$ ipython --no-banner

In [1]: import numpy as np

In [2]: np.set_printoptions(precision=2, suppress=True, linewidth=100)

In [3]: M = np.load("x.npy")

In [4]: M
Out[4]: 
array([[ 7.,  2.,  3., -8.],
       [ 6.,  2.,  3., -7.],
       [-6., -2., -2.,  8.],
       [ 6.,  2.,  3., -7.]])

In [5]: r0, r1 = M[0], M[1]

In [6]: r0 @ r0
Out[6]: np.float64(126.0)

In [7]: r0 @ r1
Out[7]: np.float64(111.0)

In [8]: pr = (r0 @ r1) / (r0 @ r0) * r0

In [9]: round(np.linalg.norm(r0 + r1) ** 2 + np.linalg.norm(r0 - r1) ** 2, 2)
Out[9]: np.float64(448.0)

In [10]: print(pr)
[ 6.17  1.76  2.64 -7.05]

In [11]: np.linalg.matrix_rank(np.outer(r0, r1))
Out[11]: np.int64(1)

In [12]: np.outer(r0, r1)
Out[12]: 
array([[ 42.,  14.,  21., -49.],
       [ 12.,   4.,   6., -14.],
       [ 18.,   6.,   9., -21.],
       [-48., -16., -24.,  56.]])

In [13]: print(round(np.linalg.det(M[::-1]), 2))
0.0

In [14]: np.einsum("ii->", M)
Out[14]: np.float64(0.0)

In [15]: np.round(np.linalg.eigvals(M), 2) + 0
Out[15]: array([ 1., -2.,  1.,  0.])

In [16]: np.kron(np.eye(2, dtype=int), M)
Out[16]: 
array([[ 7.,  2.,  3., -8.,  0.,  0.,  0., -0.],
       [ 6.,  2.,  3., -7.,  0.,  0.,  0., -0.],
       [-6., -2., -2.,  8., -0., -0., -0.,  0.],
       [ 6.,  2.,  3., -7.,  0.,  0.,  0., -0.],
       [ 0.,  0.,  0., -0.,  7.,  2.,  3., -8.],
       [ 0.,  0.,  0., -0.,  6.,  2.,  3., -7.],
       [-0., -0., -0.,  0., -6., -2., -2.,  8.],
       [ 0.,  0.,  0., -0.,  6.,  2.,  3., -7.]])

In [17]: round(float(np.linalg.det(M.T)), 2)
Out[17]: 0.0

In [18]: O, _ = np.linalg.qr(np.array([[-0.3, 1.2, 0.4],
    ...:     [-1.0, -1.6, -0.5],
    ...:     [-0.9, -1.2, -2.0],
    ...:     [2.0, -1.1, 0.5],
    ...:     [1.2, -0.5, 0.1],
    ...:     [0.0, 2.1, -2.1],
    ...:     [-0.5, 0.5, 0.1],
    ...:     [-0.1, 0.8, 0.9]]))

In [19]: mat = O @ O.T

In [20]: mat.round(2) + 0
Out[20]: 
array([[ 0.16, -0.13, -0.19, -0.19, -0.11,  0.07,  0.08,  0.14],
       [-0.13,  0.37,  0.32, -0.13, -0.1 , -0.27,  0.  , -0.11],
       [-0.19,  0.32,  0.56, -0.08, -0.02,  0.17, -0.05, -0.26],
       [-0.19, -0.13, -0.08,  0.61,  0.36, -0.07, -0.18, -0.12],
       [-0.11, -0.1 , -0.02,  0.36,  0.22,  0.03, -0.11, -0.09],
       [ 0.07, -0.27,  0.17, -0.07,  0.03,  0.86,  0.  , -0.09],
       [ 0.08,  0.  , -0.05, -0.18, -0.11,  0.  ,  0.06,  0.07],
       [ 0.14, -0.11, -0.26, -0.12, -0.09, -0.09,  0.07,  0.16]])

In [21]: rk = np.linalg.matrix_rank(mat)

In [22]: rk
Out[22]: np.int64(3)

In [23]: null = np.linalg.svd(mat)[2][rk:].T

In [24]: np.round(null @ null.T, 2) + 0
Out[24]: 
array([[ 0.84,  0.13,  0.19,  0.19,  0.11, -0.07, -0.08, -0.14],
       [ 0.13,  0.63, -0.32,  0.13,  0.1 ,  0.27,  0.  ,  0.11],
       [ 0.19, -0.32,  0.44,  0.08,  0.02, -0.17,  0.05,  0.26],
       [ 0.19,  0.13,  0.08,  0.39, -0.36,  0.07,  0.18,  0.12],
       [ 0.11,  0.1 ,  0.02, -0.36,  0.78, -0.03,  0.11,  0.09],
       [-0.07,  0.27, -0.17,  0.07, -0.03,  0.14,  0.  ,  0.09],
       [-0.08,  0.  ,  0.05,  0.18,  0.11,  0.  ,  0.94, -0.07],
       [-0.14,  0.11,  0.26,  0.12,  0.09,  0.09, -0.07,  0.84]])

In [25]: np.linalg.matrix_rank(mat.T @ mat), np.linalg.matrix_rank(mat @ mat.T)
Out[25]: (np.int64(3), np.int64(3))

In [26]: [int(np.linalg.matrix_rank(mat[:, :j + 1])) for j in range(8)]
Out[26]: [1, 2, 3, 3, 3, 3, 3, 3]

In [27]: feats = np.load("test3.npy")

In [28]: feats
Out[28]: 
array([[0, 0, 1, 0, 0, 0],
       [0, 1, 0, 0, 0, 0],
       [0, 0, 0, 0, 1, 0],
       [1, 0, 0, 0, 0, 0],
       [0, 0, 0, 0, 0, 1],
       [0, 0, 0, 1, 0, 0]])

In [29]: W1 = np.array([[1, -2, 1],
    ...:     [-2, 2, 0],
    ...:     [-3, 1, 3],
    ...:     [-1, 1, -1],
    ...:     [0, 0, 1],
    ...:     [0, 0, -3]])

In [30]: coef = np.array([-2, 0, 0])

In [31]: hid = np.maximum(feats @ W1 + coef, 0)

In [32]: (hid > 0).astype(int)
Out[32]: 
array([[0, 1, 1],
       [0, 1, 0],
       [0, 0, 1],
       [0, 0, 1],
       [0, 0, 0],
       [0, 1, 0]])

In [33]: hid
Out[33]: 
array([[0, 1, 3],
       [0, 2, 0],
       [0, 0, 1],
       [0, 0, 1],
       [0, 0, 0],
       [0, 1, 0]])

In [34]: (hid > 0).mean(axis=0)
Out[34]: array([0. , 0.5, 0.5])

In [35]: basis = np.array([[0, -1, 0], [1, -2, 2], [-1, 1, -2]])

In [36]: W1 @ basis
Out[36]: 
array([[-3,  4, -6],
       [ 2, -2,  4],
       [-2,  4, -4],
       [ 2, -2,  4],
       [-1,  1, -2],
       [ 3, -3,  6]])

In [37]: (hid @ basis).round(6).argmax(axis=1)
Out[37]: array([1, 2, 1, 1, 0, 2])

In [38]: hid @ basis
Out[38]: 
array([[-2,  1, -4],
       [ 2, -4,  4],
       [-1,  1, -2],
       [-1,  1, -2],
       [ 0,  0,  0],
       [ 1, -2,  2]])

In [39]: np.linalg.matrix_power(feats, 100)
Out[39]: 
array([[1, 0, 0, 0, 0, 0],
       [0, 1, 0, 0, 0, 0],
       [0, 0, 1, 0, 0, 0],
       [0, 0, 0, 1, 0, 0],
       [0, 0, 0, 0, 1, 0],
       [0, 0, 0, 0, 0, 1]])

In [40]: np.sort(np.abs(np.linalg.eigvals(feats)))[::-1]
Out[40]: array([1., 1., 1., 1., 1., 1.])

In [41]: feats @ np.ones(6)
Out[41]: array([1., 1., 1., 1., 1., 1.])

In [42]: pr = np.eye(6)[2]

In [43]: for _ in range(5):
    ...:     pr = pr @ feats
    ...:     print(pr.round(2))
    ...: 
[0. 0. 0. 0. 1. 0.]
[0. 0. 0. 0. 0. 1.]
[0. 0. 0. 1. 0. 0.]
[1. 0. 0. 0. 0. 0.]
[0. 0. 1. 0. 0. 0.]

In [44]: x = np.array([2, 1, 2, 1, 0, 0])

In [45]: rhs = feats @ x

In [46]: coef, lr = np.zeros(6), 1 / np.linalg.norm(feats, 2) ** 2

In [47]: for i in range(30):
    ...:     coef -= lr * feats.T @ (feats @ coef - rhs)
    ...:     if i % 10 == 0: print(i, round(np.linalg.norm(feats @ coef - rhs), 2))
    ...: 
0 0.0
10 0.0
20 0.0

In [48]: coef
Out[48]: array([2., 1., 2., 1., 0., 0.])

In [49]: r0 = np.array([2, 2, 0, 2, 0, -1, -1])

In [50]: A = r0[np.abs(np.subtract.outer(np.arange(7), np.arange(7)))]

In [51]: A
Out[51]: 
array([[ 2,  2,  0,  2,  0, -1, -1],
       [ 2,  2,  2,  0,  2,  0, -1],
       [ 0,  2,  2,  2,  0,  2,  0],
       [ 2,  0,  2,  2,  2,  0,  2],
       [ 0,  2,  0,  2,  2,  2,  0],
       [-1,  0,  2,  0,  2,  2,  2],
       [-1, -1,  0,  2,  0,  2,  2]])

In [52]: r0 = np.array([2, 2, 1, 2, -2, -1, -2])

In [53]: other = A + np.outer(r0, np.eye(7)[4])

In [54]: np.linalg.matrix_rank(other - A)
Out[54]: np.int64(1)

In [55]: x = np.array([1, 2, 2, 0, -1, -3])

In [56]: np.round(np.linalg.norm(x), 2), round(np.linalg.norm(feats @ x), 2)
Out[56]: (np.float64(4.36), np.float64(4.36))

In [57]: np.linalg.inv(feats)
Out[57]: 
array([[0., 0., 0., 1., 0., 0.],
       [0., 1., 0., 0., 0., 0.],
       [1., 0., 0., 0., 0., 0.],
       [0., 0., 0., 0., 0., 1.],
       [0., 0., 1., 0., 0., 0.],
       [0., 0., 0., 0., 1., 0.]])

In [58]: np.abs(np.linalg.eigvals(feats))
Out[58]: array([1., 1., 1., 1., 1., 1.])

In [59]: round(np.linalg.det(feats), 2)
Out[59]: np.float64(1.0)

In [60]: print(feats.T @ (feats @ x))
[ 1  2  2  0 -1 -3]

In [61]: other = np.linalg.inv(A)

In [62]: print(np.round(np.linalg.cond(A), 2))
162.27

In [63]: other
Out[63]: 
array([[ 4.67,  4.  , -3.  , -4.  , -3.  ,  3.  ,  5.33],
       [ 4.  ,  2.  , -2.  , -3.  , -2.  ,  3.  ,  3.  ],
       [-3.  , -2.  ,  2.  ,  2.5 ,  1.5 , -2.  , -3.  ],
       [-4.  , -3.  ,  2.5 ,  3.5 ,  2.5 , -3.  , -4.  ],
       [-3.  , -2.  ,  1.5 ,  2.5 ,  2.  , -2.  , -3.  ],
       [ 3.  ,  3.  , -2.  , -3.  , -2.  ,  2.  ,  4.  ],
       [ 5.33,  3.  , -3.  , -4.  , -3.  ,  4.  ,  4.67]])

In [64]: np.allclose(other, A.T)
Out[64]: False

In [65]: np.round(np.linalg.det(A) * np.linalg.det(other), 2)
Out[65]: np.float64(1.0)

In [66]: np.round(A @ other, 2) + 0
Out[66]: 
array([[1., 0., 0., 0., 0., 0., 0.],
       [0., 1., 0., 0., 0., 0., 0.],
       [0., 0., 1., 0., 0., 0., 0.],
       [0., 0., 0., 1., 0., 0., 0.],
       [0., 0., 0., 0., 1., 0., 0.],
       [0., 0., 0., 0., 0., 1., 0.],
       [0., 0., 0., 0., 0., 0., 1.]])

In [67]: X = np.load("mat.npy")

In [68]: print(X)
[[ 2  0  0  0  0  0]
 [ 3  2  0  0  0  0]
 [ 1 -3 -2  0  0  0]
 [ 0 -3  0 -3  0  0]
 [ 3 -2 -2  0  3  0]
 [ 2 -1  1 -3 -1  3]]

In [69]: X @ X
Out[69]: 
array([[ 4,  0,  0,  0,  0,  0],
       [12,  4,  0,  0,  0,  0],
       [-9,  0,  4,  0,  0,  0],
       [-9,  3,  0,  9,  0,  0],
       [ 7, -4, -2,  0,  9,  0],
       [ 5,  3,  3,  0, -6,  9]])

In [70]: np.linalg.matrix_rank(X - X[0, 0] * np.eye(6))
Out[70]: np.int64(5)

In [71]: [int(np.linalg.matrix_rank(np.linalg.matrix_power(X, p))) for p in range(1, 7)]
Out[71]: [6, 6, 6, 6, 6, 6]

In [72]: round(np.linalg.det(X), 2)
Out[72]: np.float64(216.0)

In [73]: round(float(np.abs(np.linalg.eigvals(X)).max()), 2)
Out[73]: 3.0

In [74]: X @ X
Out[74]: 
array([[ 4,  0,  0,  0,  0,  0],
       [12,  4,  0,  0,  0,  0],
       [-9,  0,  4,  0,  0,  0],
       [-9,  3,  0,  9,  0,  0],
       [ 7, -4, -2,  0,  9,  0],
       [ 5,  3,  3,  0, -6,  9]])

In [75]: (X + X.T) / 2
Out[75]: 
array([[ 2. ,  1.5,  0.5,  0. ,  1.5,  1. ],
       [ 1.5,  2. , -1.5, -1.5, -1. , -0.5],
       [ 0.5, -1.5, -2. ,  0. , -1. ,  0.5],
       [ 0. , -1.5,  0. , -3. ,  0. , -1.5],
       [ 1.5, -1. , -1. ,  0. ,  3. , -0.5],
       [ 1. , -0.5,  0.5, -1.5, -0.5,  3. ]])

In [76]: np.allclose(X @ X.T, X.T @ X)
Out[76]: False

In [77]: other = np.array([[0, -1, 0, 1, -1],
    ...:     [2, -1, 0, 1, -2],
    ...:     [-1, 0, -2, -2, 0],
    ...:     [1, -1, 0, -1, -1],
    ...:     [-2, 2, -1, 2, -1]])

In [78]: arr = other - other.T

In [79]: arr
Out[79]: 
array([[ 0, -3,  1,  0,  1],
       [ 3,  0,  0,  2, -4],
       [-1,  0,  0, -2,  1],
       [ 0, -2,  2,  0, -3],
       [-1,  4, -1,  3,  0]])

In [80]: np.linalg.cond(arr) > 100
Out[80]: np.True_

In [81]: np.argsort(-np.linalg.norm(arr, axis=0).round(6), kind="stable")[:3]
Out[81]: array([1, 4, 3])

In [82]: print([round(float(x), 2) for x in np.linalg.svd(arr, compute_uv=False)[:3]])
[6.33, 6.33, 2.23]

In [83]: cov = arr.T @ arr

In [84]: np.linalg.matrix_rank(cov)
Out[84]: np.int64(4)

In [85]: np.trace(cov), (arr ** 2).sum()
Out[85]: (np.int64(90), np.int64(90))

In [86]: np.allclose(cov, cov.T)
Out[86]: True

In [87]: (arr @ arr.T).shape
Out[87]: (5, 5)

In [88]: np.round(np.linalg.eigvalsh(cov)[::-1], 2) + 0
Out[88]: array([40.03, 40.03,  4.97,  4.97,  0.  ])

In [89]: np.diag(cov)
Out[89]: array([11, 29,  6, 17, 27])

In [90]: x = np.array([-3, 1, -3, -3, 3])

In [91]: np.round(np.linalg.svd(arr, compute_uv=False), 2) + 0
Out[91]: array([6.33, 6.33, 2.23, 2.23, 0.  ])

In [92]: np.round(np.linalg.eigvals(arr).real, 2) + 0
Out[92]: array([0., 0., 0., 0., 0.])

In [93]: O = np.linalg.solve(np.eye(5) - arr, np.eye(5) + arr)

In [94]: np.round(O @ O.T, 2) + 0
Out[94]: 
array([[1., 0., 0., 0., 0.],
       [0., 1., 0., 0., 0.],
       [0., 0., 1., 0., 0.],
       [0., 0., 0., 1., 0.],
       [0., 0., 0., 0., 1.]])

In [95]: round(np.linalg.det(O), 2)
Out[95]: np.float64(1.0)

In [96]: print(arr @ arr)
[[-11   4  -1  -5  13]
 [  4 -29  11 -12  -3]
 [ -1  11  -6   3   5]
 [ -5 -12   3 -17  10]
 [ 13  -3   5  10 -27]]

In [97]: np.linalg.matrix_power(arr, 4)
Out[97]: 
array([[ 332, -150,  111,  219, -561],
       [-150, 1131, -440,  535,  155],
       [ 111, -440,  192, -146, -181],
       [ 219,  535, -146,  567, -454],
       [-561,  155, -181, -454, 1032]])

In [98]: np.allclose(arr, arr.T)
Out[98]: False

In [99]: np.trace(arr)
Out[99]: np.int64(0)

In [100]: rk = np.linalg.matrix_rank(arr)

In [101]: rk
Out[101]: np.int64(4)

In [102]: null = np.linalg.svd(arr)[2][rk:].T

In [103]: [int(np.linalg.matrix_rank(arr[:i])) for i in range(1, len(arr) + 1)]
Out[103]: [1, 2, 3, 4, 4]

In [104]: [int(np.linalg.matrix_rank(np.delete(arr, i, axis=0))) for i in range(5)]
Out[104]: [4, 4, 4, 4, 4]

In [105]: np.allclose(arr @ null, 0)
Out[105]: True
